$ python3 -q
>>> import numpy as np
>>> from numpy import linalg as LA
>>> np.set_printoptions(precision=3, suppress=True, linewidth=100)
>>> def rnd(a):
...     return np.round(a, 3) + 0
... 
>>> mat = np.loadtxt("run8.csv", delimiter=",")
>>> print(mat)
[[2. 1. 0. 0. 0. 1. 0. 1. 1.]
 [1. 2. 1. 0. 0. 0. 1. 0. 1.]
 [0. 1. 2. 1. 0. 0. 0. 1. 0.]
 [0. 0. 1. 2. 1. 0. 0. 0. 1.]
 [0. 0. 0. 1. 2. 1. 0. 0. 0.]
 [1. 0. 0. 0. 1. 2. 1. 0. 0.]
 [0. 1. 0. 0. 0. 1. 2. 1. 0.]
 [1. 0. 1. 0. 0. 0. 1. 2. 1.]
 [1. 1. 0. 1. 0. 0. 0. 1. 2.]]
>>> print(rnd(np.sort(np.abs(LA.eigvals(mat)))))
[0.198 0.774 1.041 1.555 2.    2.484 3.247 3.256 5.527]
>>> print(rnd(LA.det(mat)))
-72.0
>>> print(mat @ mat)
[[8. 5. 2. 1. 1. 4. 3. 5. 6.]
 [5. 8. 4. 2. 0. 2. 4. 4. 5.]
 [2. 4. 7. 4. 1. 0. 2. 4. 3.]
 [1. 2. 4. 7. 4. 1. 0. 2. 4.]
 [1. 0. 1. 4. 6. 4. 1. 0. 1.]
 [4. 2. 0. 1. 4. 7. 4. 2. 1.]
 [3. 4. 2. 0. 1. 4. 7. 4. 2.]
 [5. 4. 4. 2. 0. 2. 4. 8. 5.]
 [6. 5. 3. 4. 1. 1. 2. 5. 8.]]
>>> print(np.allclose(mat, mat.T))
True
>>> rng = np.random.default_rng(350418)
>>> Y = mat + rng.integers(-2, 3, (9, 8)) @ rng.integers(-2, 3, (8, 9))
>>> print(Y)
[[  5.  -4.   3.   4. -11.  10.  -4.  -1.   3.]
 [ -1.   3.   0.  -3.   6.  -7.   3.  -1.   1.]
 [ -5.   4.   3.  -2. -15.   4.   0.   2.   8.]
 [ -3. -10.   2.  -2.   3.   3.   1.  13.   3.]
 [ -2.  -2.   4.   1.   0.   0.  -8. -10.  -4.]
 [ -7.  -1.  -1. -10.   3.   1.   1.   6.  10.]
 [ -8.  -5.   3.  -2.  -9.   3.  -1.   4.   8.]
 [  3.  -2.  -4.  -7.  18.  -4.   4.   9.  -3.]
 [  4.   0.  -2.   3.   0.  10.  -3.   2.  10.]]
>>> print(LA.matrix_rank(Y - mat, tol=1e-8))
8
>>> M = np.loadtxt("x.csv", delimiter=",")
>>> print(rnd(M))
[[-2.697 -0.169 -0.355  3.325  1.168 -0.979  5.677  5.586]
 [-0.001  3.008  0.765 -1.562  6.894  2.973  0.391 -0.453]
 [ 3.358  7.067  0.148  3.895 -1.359  1.461  0.424  2.081]
 [-4.405  3.206  0.556 -3.76  -3.744 -0.768  1.638 -0.621]]
>>> Y = M / LA.norm(M, axis=1, keepdims=True)
>>> G = Y @ Y.T
>>> print(rnd(G))
[[ 1.    -0.015  0.161  0.012]
 [-0.015  1.     0.124 -0.172]
 [ 0.161  0.124  1.    -0.046]
 [ 0.012 -0.172 -0.046  1.   ]]
>>> print(rnd(np.degrees(np.arccos(np.clip(G[2, 1], -1, 1)))))
82.878
>>> print(rnd(G[2]))
[ 0.161  0.124  1.    -0.046]
>>> print((np.abs(G) > 0.9).astype(int))
[[1 0 0 0]
 [0 1 0 0]
 [0 0 1 0]
 [0 0 0 1]]
>>> blk = np.stack([G, 3 * G, G[::-1]])
>>> print(blk.shape)
(3, 4, 4)
>>> print(LA.matrix_rank(blk))
[4 4 4]
>>> print((blk @ G.T).shape)
(3, 4, 4)
>>> print(rnd(LA.det(blk)))
[ 0.929 75.216  0.929]
>>> print(rnd(LA.norm(blk, axis=(1, 2))))
[2.036 6.109 2.036]
>>> print(rnd(LA.norm(M[3], 1)), rnd(LA.norm(M[3], np.inf)))
18.698 4.405
>>> print(rnd(LA.norm(M, axis=1)))
[9.178 8.295 9.215 7.861]
>>> print(rnd(LA.norm(M, "nuc")))
34.39
>>> print(rnd(LA.norm(M) ** 2 / LA.norm(M, 2) ** 2))
2.998
>>> X = np.loadtxt("block12.csv", delimiter=",")
>>> print(X)
[[ 69.  -1.  -3.  -1.   6.   2.  -1.  -7.  -7.  -8.]
 [  9.  82.  -9.   0.   3.   5.   4.   0.  -7.  -3.]
 [ -1.  -6. -97.   3.  -3.   5.   8.  -4.   3.  -1.]
 [ -4.   7.  -2. -54.   5.  -9.   6.   5.  -1.  -9.]
 [  2.  -4.   5.  -4. -67.   2.  -3.  -2.  -4.  -7.]
 [ -3.   8.  -3.   6.   3.  23.   4.   1.   2.   8.]
 [  2.  -7.   0.   2.   6.   6. -13.  -4.  -8.  -4.]
 [ -1.   7.   2.  -4.  -3.   4.  -1. -42.   4.  -6.]
 [ -8.  -3.   8.  -3.   6.  -8.   1.   6.  63.   4.]
 [  6.   8.  -8.  -6.  -3.  -4.   9.  -5.  -1. -48.]]
>>> left, s, vt = LA.svd(X, full_matrices=False)
>>> print(rnd(s / s[0]))
[1.    0.877 0.754 0.69  0.627 0.555 0.446 0.38  0.206 0.13 ]
>>> print(np.allclose(left * s @ vt, X))
True
>>> print(rnd(vt @ vt.T))
[[1. 0. 0. 0. 0. 0. 0. 0. 0. 0.]
 [0. 1. 0. 0. 0. 0. 0. 0. 0. 0.]
 [0. 0. 1. 0. 0. 0. 0. 0. 0. 0.]
 [0. 0. 0. 1. 0. 0. 0. 0. 0. 0.]
 [0. 0. 0. 0. 1. 0. 0. 0. 0. 0.]
 [0. 0. 0. 0. 0. 1. 0. 0. 0. 0.]
 [0. 0. 0. 0. 0. 0. 1. 0. 0. 0.]
 [0. 0. 0. 0. 0. 0. 0. 1. 0. 0.]
 [0. 0. 0. 0. 0. 0. 0. 0. 1. 0.]
 [0. 0. 0. 0. 0. 0. 0. 0. 0. 1.]]
>>> idx = rng.permutation(10)
>>> Y = X[:, idx] * rng.choice([-1, 1], 10)
>>> print(Y)
[[ -6.  -1.   7.   7.   1.  -8.  -2.  -3.   1.  69.]
 [ -3.  82.  -0.   7.  -4.  -3.  -5.  -9.  -0.   9.]
 [  3.  -6.   4.  -3.  -8.  -1.  -5. -97.  -3.  -1.]
 [ -5.   7.  -5.   1.  -6.  -9.   9.  -2.  54.  -4.]
 [ 67.  -4.   2.   4.   3.  -7.  -2.   5.   4.   2.]
 [ -3.   8.  -1.  -2.  -4.   8. -23.  -3.  -6.  -3.]
 [ -6.  -7.   4.   8.  13.  -4.  -6.   0.  -2.   2.]
 [  3.   7.  42.  -4.   1.  -6.  -4.   2.   4.  -1.]
 [ -6.  -3.  -6. -63.  -1.   4.   8.   8.   3.  -8.]
 [  3.   8.   5.   1.  -9. -48.   4.  -8.   6.   6.]]
>>> left, _, vt = LA.svd(X.T @ Y)
>>> print(idx)
[4 1 7 8 6 9 5 2 3 0]
